In [1]: import numpy as np

In [2]: np.set_printoptions(precision=2, suppress=True, linewidth=160, legacy="1.25")

In [3]: feats = np.loadtxt("m.csv", delimiter=",")

In [4]: print(feats)
[[-0.15  1.61  0.31  0.3   0.65  0.57]
 [ 0.35  2.   -0.15  0.5   0.85  0.53]
 [ 0.09  1.87 -0.05  0.91  0.5   0.77]
 [ 0.01  1.83  0.32  0.92  0.97  0.7 ]
 [ 0.25  2.38  0.86  0.77  0.69  0.81]
 [-0.48  2.41 -0.07  0.92  1.28  1.11]
 [-0.13  1.75  0.23  0.56  0.98  1.14]
 [-0.09  2.56 -0.53  1.03  1.07  0.83]
 [-0.12  2.27  0.64  1.04  1.11  1.17]
 [ 0.02  1.93 -0.26  1.08  0.88  1.24]
 [ 0.4   2.15  0.33  0.83  0.51  1.01]
 [ 0.14 -0.55 -0.14  0.1  -0.63 -0.12]
 [-0.46 -0.14 -0.03 -0.12 -0.01  0.25]
 [ 0.02  0.33  0.    0.22  0.33 -0.04]
 [-0.53  0.01  0.23 -0.07 -0.03 -0.5 ]
 [-0.19 -0.39 -0.22  0.23  0.28  0.01]
 [-0.38 -0.26  0.33 -0.06  0.01 -0.08]
 [ 0.25 -0.51 -0.49  0.01 -0.28  0.25]
 [ 0.01  0.11  0.27 -0.05  0.29  0.04]
 [ 0.26 -0.07 -0.02 -0.39 -0.04 -0.34]
 [ 0.19  0.26 -0.41  0.06  0.07 -0.26]
 [ 0.12 -0.17 -0.15 -0.33  0.25  0.57]
 [ 0.28  1.42  1.01  0.72  0.38 -0.4 ]
 [-0.03  2.07  1.43  0.65  0.95 -0.41]
 [-0.14  1.66  0.77  1.06  1.02 -0.23]
 [ 0.15  2.25  1.06  1.45  1.16 -0.21]
 [-0.14  1.42  0.87  0.88  0.99 -0.47]
 [-0.28  2.28  1.01  1.32  0.66 -0.17]
 [ 0.01  2.42  1.24  1.02  1.23 -0.45]
 [ 0.22  2.37  1.15  0.64  1.1   0.09]
 [-0.03  1.75  0.95  0.77  0.55  0.11]
 [-0.07  2.03  1.22  0.97  0.93 -0.04]
 [-0.37  1.67  1.49  0.83  0.94  0.19]]

In [5]: cent = feats[[2, 16]].astype(float)

In [6]: for _ in range(7):
   ...:     z = np.linalg.norm(feats[:, None] - cent, axis=-1).argmin(axis=1)
   ...:     cent = np.array([feats[z == j].mean(axis=0) for j in range(2)])
   ...: 

In [7]: print(z)
[0 0 0 0 0 0 0 0 0 0 0 1 1 1 1 1 1 1 1 1 1 1 0 0 0 0 0 0 0 0 0 0 0]

In [8]: print(cent)
[[-0.01  2.    0.63  0.87  0.88  0.36]
 [-0.05 -0.13 -0.06 -0.04  0.02 -0.02]]

In [9]: Uu, sv, VT = np.linalg.svd(cent, full_matrices=False)

In [10]: print(np.round(Uu.T @ cent @ VT.T, 2) + 0)
[[2.47 0.  ]
 [0.   0.09]]

In [11]: print(Uu.shape, sv.shape, VT.shape)
(2, 2) (2,) (2, 6)

In [12]: print(np.round(Uu.T @ Uu, 2) + 0)
[[1. 0.]
 [0. 1.]]

In [13]: cen = (feats - feats.mean(axis=0)) / feats.std(axis=0)

In [14]: print(cen.std(axis=0))
[1. 1. 1. 1. 1. 1.]

In [15]: b = np.linalg.lstsq(np.delete(cen, 5, axis=1), cen[:, 5])[0]

In [16]: print(b.round(2) + 0)
[-0.1   0.97 -0.75 -0.24  0.  ]

In [17]: print(np.abs(b).argmax())
1

In [18]: print(np.round(1 - np.var(cen[:, 5] - np.delete(cen, 5, axis=1) @ b), 2))
0.57

In [19]: A2 = np.array([[3, 0, -2, 2, 4, 5, -2, 0],
    ...:     [4, -5, 0, 3, 0, -5, -2, 0],
    ...:     [3, -4, -5, -1, -1, 0, -4, 5],
    ...:     [3, 3, 2, -1, 5, -5, 3, 4],
    ...:     [2, -4, -5, -4, -1, -4, -1, 5],
    ...:     [0, -3, 0, 3, 1, -3, 2, -3],
    ...:     [3, 4, 0, -5, -5, 3, -2, -1],
    ...:     [-5, 1, 0, 0, 0, 2, 3, -3],
    ...:     [4, 3, 1, 4, 4, 3, 1, -1],
    ...:     [-1, -3, -1, -1, 3, -4, -2, -4],
    ...:     [-2, -4, -5, -5, 4, 0, -5, 4]])

In [20]: data = A2.T @ A2

In [21]: print(data)
[[102  -1 -10  16  12 -13 -24  41]
 [ -1 126  72   8 -13  70  57 -33]
 [-10  72  85  49  -7   7  63 -59]
 [ 16   8  49 107  29   8  42 -53]
 [ 12 -13  -7  29 110 -19   2  12]
 [-13  70   7   8 -19 138  -6 -27]
 [-24  57  63  42   2  -6  81 -39]
 [ 41 -33 -59 -53  12 -27 -39 118]]

In [22]: print(data[3] @ data[4])
5334

In [23]: print(np.linalg.norm(data, axis=0))
[115.46 174.73 149.86 140.17 117.52 159.22 132.97 159.3 ]

In [24]: print(round(np.linalg.norm(data, 1), 2), np.round(np.linalg.norm(data, np.inf), 2))
382.0 382.0

In [25]: print(np.linalg.norm(data, axis=1))
[115.46 174.73 149.86 140.17 117.52 159.22 132.97 159.3 ]

In [26]: print(np.linalg.norm(data, axis=1).argmax())
1

In [27]: print(round(float(np.linalg.norm(data) ** 2 / np.linalg.norm(data, 2) ** 2), 2))
1.69

In [28]: print(np.round(np.linalg.norm(data, "nuc"), 2))
867.0

In [29]: print(np.abs(np.linalg.svd(data)[2][-1]))
[0.2  0.58 0.5  0.38 0.09 0.34 0.31 0.02]

In [30]: print(round(np.log10(np.linalg.cond(data))))
3

In [31]: print(np.argsort(-np.linalg.norm(data, axis=0).round(6), kind="stable")[:3])
[1 7 5]

In [32]: print(np.linalg.matrix_rank(data, rtol=0.1))
6

In [33]: print(np.round(np.linalg.norm(data, 2) / np.linalg.norm(data), 2))
0.77

In [34]: print(np.linalg.cond(data) > 100)
True
